>>> import numpy as np
>>> from numpy import linalg as LA
>>> np.set_printoptions(precision=3, suppress=True, linewidth=160)
>>> rnd = lambda a: np.round(a, 3) + 0
>>> F = np.array([[1.0, -1.0, -3.0, 0.0, -1.0, 2.0, -2.0, 4.0],
...     [-3.0, -3.0, 2.0, -2.0, 2.0, -3.0, -1.0, -5.0],
...     [0.0, 3.0, -3.0, 3.0, 2.0, -2.0, -2.0, -3.0],
...     [3.0, 1.0, -2.0, 0.0, 2.0, 1.0, 4.0, -1.0],
...     [0.0, 0.0, 0.0, 0.0, 0.0, -2.0, -2.0, 2.0],
...     [0.0, 0.0, 0.0, 0.0, -2.0, 1.0, 0.0, 1.0],
...     [0.0, 0.0, 0.0, 0.0, -1.0, 1.0, -2.0, 1.0],
...     [0.0, 0.0, 0.0, 0.0, -1.0, 0.0, 0.0, 2.0]])
>>> Q, vecs = LA.qr(F[:, :3])[0], LA.qr(F[:, 3:])[0]
>>> sigma = LA.svd(Q.T @ vecs, compute_uv=False)
>>> rnd(LA.norm(Q @ Q.T - vecs @ vecs.T, 2))
np.float64(1.0)
>>> r0, g = F[3], F[7]
>>> r0 @ r0
np.float64(36.0)
>>> r0 @ g
np.float64(-4.0)
>>> p = (r0 @ g) / (r0 @ r0) * r0
>>> rnd(LA.norm(r0 + g) ** 2 + LA.norm(r0 - g) ** 2)
np.float64(82.0)
>>> vec = np.array([5, 1, 5, 8, 3, 6, 6, 5])
>>> target = F @ vec
>>> c, lr = np.zeros(8), 1 / LA.norm(F, 2) ** 2
>>> for i in range(12):
...     c -= lr * F.T @ (F @ c - target)
...     if i % 2 == 0: print(i, round(LA.norm(F @ c - target), 3))
... 
0 29.485
2 14.565
4 10.925
6 9.273
8 8.193
10 7.426
>>> rnd(LA.cond(F))
np.float64(116.757)
>>> rnd(c)
array([ 4.347,  3.786,  0.565,  1.237, -1.192,  3.936,  6.423,  3.47 ])
>>> rng = np.random.default_rng(59)
>>> lab = rng.permutation(8)
>>> Y = F[:, lab] * rng.choice([-1, 1], 8)
>>> Y
array([[ 1.,  3., -4., -0., -2., -2.,  1., -1.],
       [-2., -2.,  5.,  2., -1.,  3., -3., -3.],
       [-2.,  3.,  3., -3., -2.,  2.,  0.,  3.],
       [-2.,  2.,  1., -0.,  4., -1.,  3.,  1.],
       [-0., -0., -2., -0., -2.,  2.,  0.,  0.],
       [ 2., -0., -1., -0.,  0., -1.,  0.,  0.],
       [ 1., -0., -1., -0., -2., -1.,  0.,  0.],
       [ 1., -0., -2., -0.,  0., -0.,  0.,  0.]])
>>> Uu, _, vt = LA.svd(F.T @ Y)
>>> lab
array([4, 2, 7, 3, 6, 5, 0, 1])
>>> rnd(Uu @ vt)
array([[ 0.,  0.,  0.,  0.,  0.,  0.,  1.,  0.],
       [ 0.,  0.,  0.,  0.,  0.,  0.,  0.,  1.],
       [ 0., -1.,  0.,  0.,  0.,  0.,  0.,  0.],
       [ 0.,  0.,  0., -1.,  0.,  0.,  0.,  0.],
       [-1.,  0.,  0.,  0.,  0.,  0.,  0.,  0.],
       [ 0.,  0.,  0.,  0.,  0., -1.,  0.,  0.],
       [ 0.,  0.,  0.,  0.,  1.,  0.,  0.,  0.],
       [ 0.,  0., -1.,  0.,  0.,  0.,  0.,  0.]])
>>> rnd(LA.lstsq(F, Y)[0])
array([[ 0.,  0.,  0.,  0.,  0.,  0.,  1.,  0.],
       [ 0.,  0.,  0.,  0.,  0.,  0.,  0.,  1.],
       [ 0., -1.,  0.,  0.,  0.,  0.,  0.,  0.],
       [ 0.,  0.,  0., -1.,  0.,  0.,  0.,  0.],
       [-1.,  0.,  0.,  0.,  0.,  0.,  0.,  0.],
       [ 0.,  0.,  0.,  0.,  0., -1.,  0.,  0.],
       [ 0.,  0.,  0.,  0.,  1.,  0.,  0.,  0.],
       [ 0.,  0., -1.,  0.,  0.,  0.,  0.,  0.]])
